>>> import numpy as np
>>> np.set_printoptions(precision=2, suppress=True, linewidth=120, legacy="1.25")
>>> rnd = lambda a: np.round(a, 2) + 0
>>> A = np.array([[10.73, 4.15, 6.84],
...     [-2.72, 3.13, -1.23],
...     [-0.53, 1.06, 0.08],
...     [3.99, 2.3, 2.79],
...     [7.77, 4.36, 5.06],
...     [2.25, -0.43, 1.75],
...     [2.58, 3.43, 1.95],
...     [-9.52, -0.47, -5.31],
...     [-2.7, 0.39, -1.22],
...     [-1.1, 1.99, -0.26],
...     [-7.74, 0.98, -4.24],
...     [1.4, 2.02, 1.24],
...     [1.0, 1.45, 1.0],
...     [-1.69, 3.26, -0.62],
...     [5.48, 1.66, 3.69],
...     [6.23, 3.75, 4.14],
...     [-0.91, 1.16, -0.14]])
>>> A
array([[10.73,  4.15,  6.84],
       [-2.72,  3.13, -1.23],
       [-0.53,  1.06,  0.08],
       [ 3.99,  2.3 ,  2.79],
       [ 7.77,  4.36,  5.06],
       [ 2.25, -0.43,  1.75],
       [ 2.58,  3.43,  1.95],
       [-9.52, -0.47, -5.31],
       [-2.7 ,  0.39, -1.22],
       [-1.1 ,  1.99, -0.26],
       [-7.74,  0.98, -4.24],
       [ 1.4 ,  2.02,  1.24],
       [ 1.  ,  1.45,  1.  ],
       [-1.69,  3.26, -0.62],
       [ 5.48,  1.66,  3.69],
       [ 6.23,  3.75,  4.14],
       [-0.91,  1.16, -0.14]])
>>> dist = np.linalg.norm(A[:, None] - A[None], axis=-1)
>>> np.flatnonzero(dist[2] < dist.mean() / 2)
array([ 1,  2,  8,  9, 11, 12, 13, 16])
>>> dist.shape
(17, 17)
>>> np.unravel_index(dist.round(6).argmax(), dist.shape)
(0, 7)
>>> B = np.array([[5, 2], [1, -3], [8, 0], [-8, -8], [-4, -7]])
>>> basis = np.array([[-5, 1, 4, 4, 7], [-7, -6, -3, 5, -4]])
>>> data = B @ basis
>>> data
array([[-39,  -7,  14,  30,  27],
       [ 16,  19,  13, -11,  19],
       [-40,   8,  32,  32,  56],
       [ 96,  40,  -8, -72, -24],
       [ 69,  38,   5, -51,   0]])
>>> rnd(data @ np.linalg.pinv(data) @ data)
array([[-39.,  -7.,  14.,  30.,  27.],
       [ 16.,  19.,  13., -11.,  19.],
       [-40.,   8.,  32.,  32.,  56.],
       [ 96.,  40.,  -8., -72., -24.],
       [ 69.,  38.,   5., -51.,   0.]])
>>> np.unique(data.round(6), axis=0).shape
(5, 5)
>>> hat = np.triu(np.array([[1, 2, 2, 3, -3],
...     [1, 2, -3, 0, -3],
...     [0, 0, 0, -1, -1],
...     [-3, -1, -1, 1, 2],
...     [-2, -1, -3, -1, -1]]), 1) + np.eye(5)
>>> B = hat @ data @ np.linalg.inv(hat)
>>> rnd(np.linalg.det(B))
0.0
>>> hat @ data - data @ hat
array([[  33.,  138.,  108.,  110., -106.],
       [ -87., -170.,  -86.,   22.,  -28.],
       [-165.,    2.,  107.,  275., -104.],
       [ 138., -116.,  -62., -398.,  544.],
       [   0., -138.,  -24., -202.,  428.]])
>>> rnd(np.poly(B))
array([    1.,    60., -7950.,     0.,     0.,     0.])
>>> Uu, sv, Vt = np.linalg.svd(data)
>>> rnd(sv)
array([178.1 ,  72.54,   0.  ,   0.  ,   0.  ])
>>> np.argmax(sv[:-1] / (sv[1:] + 1e-6)) + 1
2
>>> B = Uu[:, :2] @ np.diag(sv[:2]) @ Vt[:2]
>>> rnd(np.linalg.norm(data - B) / np.linalg.norm(data))
0.0
>>> np.linalg.matrix_rank(B)
2
>>> np.linalg.matrix_rank(data, rtol=0.05)
2
>>> rnd(np.abs(data - B).max())
0.0
>>> rnd(np.linalg.norm(data - B, 2)), rnd(sv[2])
(0.0, 0.0)
>>> B = np.array([[5, 3, 3], [1, 5, 2]])
>>> basis = np.kron(B, data)
>>> np.linalg.matrix_rank(basis)
4
>>> basis
array([[-195,  -35,   70,  150,  135, -117,  -21,   42,   90,   81, -117,  -21,   42,   90,   81],
       [  80,   95,   65,  -55,   95,   48,   57,   39,  -33,   57,   48,   57,   39,  -33,   57],
       [-200,   40,  160,  160,  280, -120,   24,   96,   96,  168, -120,   24,   96,   96,  168],
       [ 480,  200,  -40, -360, -120,  288,  120,  -24, -216,  -72,  288,  120,  -24, -216,  -72],
       [ 345,  190,   25, -255,    0,  207,  114,   15, -153,    0,  207,  114,   15, -153,    0],
       [ -39,   -7,   14,   30,   27, -195,  -35,   70,  150,  135,  -78,  -14,   28,   60,   54],
       [  16,   19,   13,  -11,   19,   80,   95,   65,  -55,   95,   32,   38,   26,  -22,   38],
       [ -40,    8,   32,   32,   56, -200,   40,  160,  160,  280,  -80,   16,   64,   64,  112],
       [  96,   40,   -8,  -72,  -24,  480,  200,  -40, -360, -120,  192,   80,  -16, -144,  -48],
       [  69,   38,    5,  -51,    0,  345,  190,   25, -255,    0,  138,   76,   10, -102,    0]])
>>> K = np.load("test8.npy")
>>> rnd(K)
array([[0.45, 0.18, 0.36],
       [0.14, 0.86, 0.  ],
       [0.2 , 0.4 , 0.4 ]])
>>> u = np.array([-1, 0, 2])
>>> B = K + np.outer(u, np.eye(3)[2])
>>> np.linalg.matrix_rank(np.linalg.inv(B) - np.linalg.inv(K), tol=1e-8)
1
>>> rnd(np.linalg.det(B) / np.linalg.det(K)), rnd(1 + np.linalg.solve(K, u)[2])
(9.1, 9.1)
>>> np.linalg.matrix_rank(B - K)
1
>>> u, r1 = K[1], K[0]
>>> rnd(u @ u)
0.76
>>> p = (u @ r1) / (u @ u) * u
>>> rnd(r1 - p)
array([ 0.41, -0.07,  0.36])
>>> rnd(np.outer(u, r1))
array([[0.06, 0.03, 0.05],
       [0.39, 0.16, 0.31],
       [0.  , 0.  , 0.  ]])
>>> mat = np.load("sample16.npy")
>>> mat
array([[0.58, 0.25, 0.17],
       [0.06, 0.59, 0.35],
       [0.38, 0.08, 0.54]])
>>> rng = np.random.default_rng(36763)
>>> z = rng.permutation(3)
>>> B = mat[:, z] * rng.choice([-1, 1], 3)
>>> B
array([[ 0.17, -0.58,  0.25],
       [ 0.35, -0.06,  0.59],
       [ 0.54, -0.38,  0.08]])
>>> Uu, _, Vt = np.linalg.svd(mat.T @ B)
>>> rnd(np.linalg.lstsq(mat, B)[0])
array([[ 0., -1.,  0.],
       [ 0.,  0.,  1.],
       [ 1.,  0.,  0.]])
>>> z
array([2, 0, 1])
>>> Uu, sv, Vt = np.linalg.svd(B, full_matrices=False)
>>> np.abs(Uu[:, 0]).round(6).argmax()
2
>>> rnd(np.abs(Vt[0]))
array([0.61, 0.59, 0.52])
>>> rnd(sv / sv[0])
array([1.  , 0.49, 0.32])
>>> rnd(mat.sum(axis=1))
array([1., 1., 1.])
>>> p = np.eye(3)[0]
>>> for _ in range(4):
...     p = p @ mat
...     print(p.round(2))
... 
[0.58 0.25 0.17]
[0.42 0.31 0.28]
[0.37 0.31 0.33]
[0.35 0.3  0.35]
>>> B = np.array([[-1, -1], [-1, -2]])
>>> basis = np.array([[-3, 1, -1], [3, -2, -5], [-2, 0, 2]])
>>> M = np.block([[B, np.zeros((2, 3))], [np.zeros((3, 2)), basis]])
>>> M
array([[-1., -1.,  0.,  0.,  0.],
       [-1., -2.,  0.,  0.,  0.],
       [ 0.,  0., -3.,  1., -1.],
       [ 0.,  0.,  3., -2., -5.],
       [ 0.,  0., -2.,  0.,  2.]])
>>> ev, V = np.linalg.eig(M)
>>> rnd(np.sort(np.linalg.eigvals(M.T)))
array([-4.  , -2.62, -1.79, -0.38,  2.79])
>>> rnd(np.sort(np.linalg.eigvals(np.linalg.inv(M))))
array([-2.62, -0.56, -0.38, -0.25,  0.36])
>>> B = M / np.linalg.norm(M, axis=1, keepdims=True)
>>> C2 = B @ B.T
>>> rnd(np.degrees(np.arccos(np.clip(C2[4, 2], -1, 1))))
64.76
>>> rnd(np.linalg.norm(B, axis=1))
array([1., 1., 1., 1., 1.])
>>> rnd(C2)
array([[ 1.  ,  0.95,  0.  ,  0.  ,  0.  ],
       [ 0.95,  1.  ,  0.  ,  0.  ,  0.  ],
       [ 0.  ,  0.  ,  1.  , -0.29,  0.43],
       [ 0.  ,  0.  , -0.29,  1.  , -0.92],
       [ 0.  ,  0.  ,  0.43, -0.92,  1.  ]])
>>> np.argwhere(np.triu(np.abs(C2) > 0.95, 1))
array([], shape=(0, 2), dtype=int64)
>>> hat = np.triu(np.array([[1, -3, 2, 2, -2],
...     [1, 2, 1, -1, 1],
...     [1, 3, -2, 3, 3],
...     [0, 2, 0, -1, 2],
...     [-1, 2, -3, 2, -3]]), 1) + np.eye(5)
>>> B = hat @ M @ np.linalg.inv(hat)
>>> np.trace(B), np.trace(M)
(-6.0, -6.0)
>>> np.linalg.matrix_rank(B)
5
>>> Uu, sv, Vt = np.linalg.svd(M, full_matrices=False)
>>> rnd(np.abs(Vt[0]))
array([0.  , 0.  , 0.6 , 0.29, 0.75])
>>> np.abs(Uu[:, 0]).round(6).argmax()
3
>>> rnd(sv)
array([6.81, 3.12, 2.62, 0.94, 0.38])
>>> Uu.shape, sv.shape, Vt.shape
((5, 5), (5,), (5, 5))
>>> np.sqrt((sv ** 2).sum()), rnd(np.linalg.norm(M))
(8.0, 8.0)
>>> rnd(Uu.T @ Uu)
array([[1., 0., 0., 0., 0.],
       [0., 1., 0., 0., 0.],
       [0., 0., 1., 0., 0.],
       [0., 0., 0., 1., 0.],
       [0., 0., 0., 0., 1.]])
>>> m1 = np.array([[0, 0, 0, 1, 0],
...     [0, 0, 0, 0, 1],
...     [0, 1, 0, 0, 0],
...     [0, 0, 1, 0, 0],
...     [1, 0, 0, 0, 0]])
>>> rnd(np.linalg.norm(m1, "nuc"))
5.0
>>> np.linalg.norm(m1, axis=1).argmax()
0
>>> E = np.load("a.npy")
>>> E
array([[1.  , 0.2 , 0.04, 0.01, 0.  ],
       [0.2 , 1.  , 0.2 , 0.04, 0.01],
       [0.04, 0.2 , 1.  , 0.2 , 0.04],
       [0.01, 0.04, 0.2 , 1.  , 0.2 ],
       [0.  , 0.01, 0.04, 0.2 , 1.  ]])
>>> Lm = np.linalg.cholesky(E)
>>> np.linalg.eigvalsh(E).min() > 0
True
>>> np.allclose(E @ E.T, E.T @ E)
True
>>> np.allclose(E, E.T)
True
>>> rnd(np.sort(np.abs(np.linalg.eigvals(E))))
array([0.69, 0.79, 0.95, 1.17, 1.4 ])
>>> rnd(E @ E)
array([[1.04, 0.41, 0.12, 0.04, 0.01],
       [0.41, 1.08, 0.42, 0.12, 0.04],
       [0.12, 0.42, 1.08, 0.42, 0.12],
       [0.04, 0.12, 0.42, 1.08, 0.41],
       [0.01, 0.04, 0.12, 0.41, 1.04]])
>>> u, r1 = E[4], E[0]
>>> rnd(u @ r1)
0.01
>>> rnd(u @ u)
1.04
>>> p = (u @ r1) / (u @ u) * u
>>> rnd(np.linalg.norm(u + r1) ** 2 + np.linalg.norm(u - r1) ** 2)
4.17
>>> ev, V = np.linalg.eigh(E)
>>> rnd(ev.sum()), np.trace(E)
(5.0, 5.0)
>>> rnd(np.abs(V[:, -1]))
array([0.32, 0.49, 0.56, 0.49, 0.32])
>>> np.unique(ev.round(6) + 0, return_counts=True)[1]
array([1, 1, 1, 1, 1])
>>> B = np.array([[-7, 2], [7, 0]])
>>> basis = np.kron(B, E)
>>> rnd(basis)
array([[-7.  , -1.4 , -0.28, -0.07,  0.  ,  2.  ,  0.4 ,  0.08,  0.02,  0.  ],
       [-1.4 , -7.  , -1.4 , -0.28, -0.07,  0.4 ,  2.  ,  0.4 ,  0.08,  0.02],
       [-0.28, -1.4 , -7.  , -1.4 , -0.28,  0.08,  0.4 ,  2.  ,  0.4 ,  0.08],
       [-0.07, -0.28, -1.4 , -7.  , -1.4 ,  0.02,  0.08,  0.4 ,  2.  ,  0.4 ],
       [ 0.  , -0.07, -0.28, -1.4 , -7.  ,  0.  ,  0.02,  0.08,  0.4 ,  2.  ],
       [ 7.  ,  1.4 ,  0.28,  0.07,  0.  ,  0.  ,  0.  ,  0.  ,  0.  ,  0.  ],
       [ 1.4 ,  7.  ,  1.4 ,  0.28,  0.07,  0.  ,  0.  ,  0.  ,  0.  ,  0.  ],
       [ 0.28,  1.4 ,  7.  ,  1.4 ,  0.28,  0.  ,  0.  ,  0.  ,  0.  ,  0.  ],
       [ 0.07,  0.28,  1.4 ,  7.  ,  1.4 ,  0.  ,  0.  ,  0.  ,  0.  ,  0.  ],
       [ 0.  ,  0.07,  0.28,  1.4 ,  7.  ,  0.  ,  0.  ,  0.  ,  0.  ,  0.  ]])
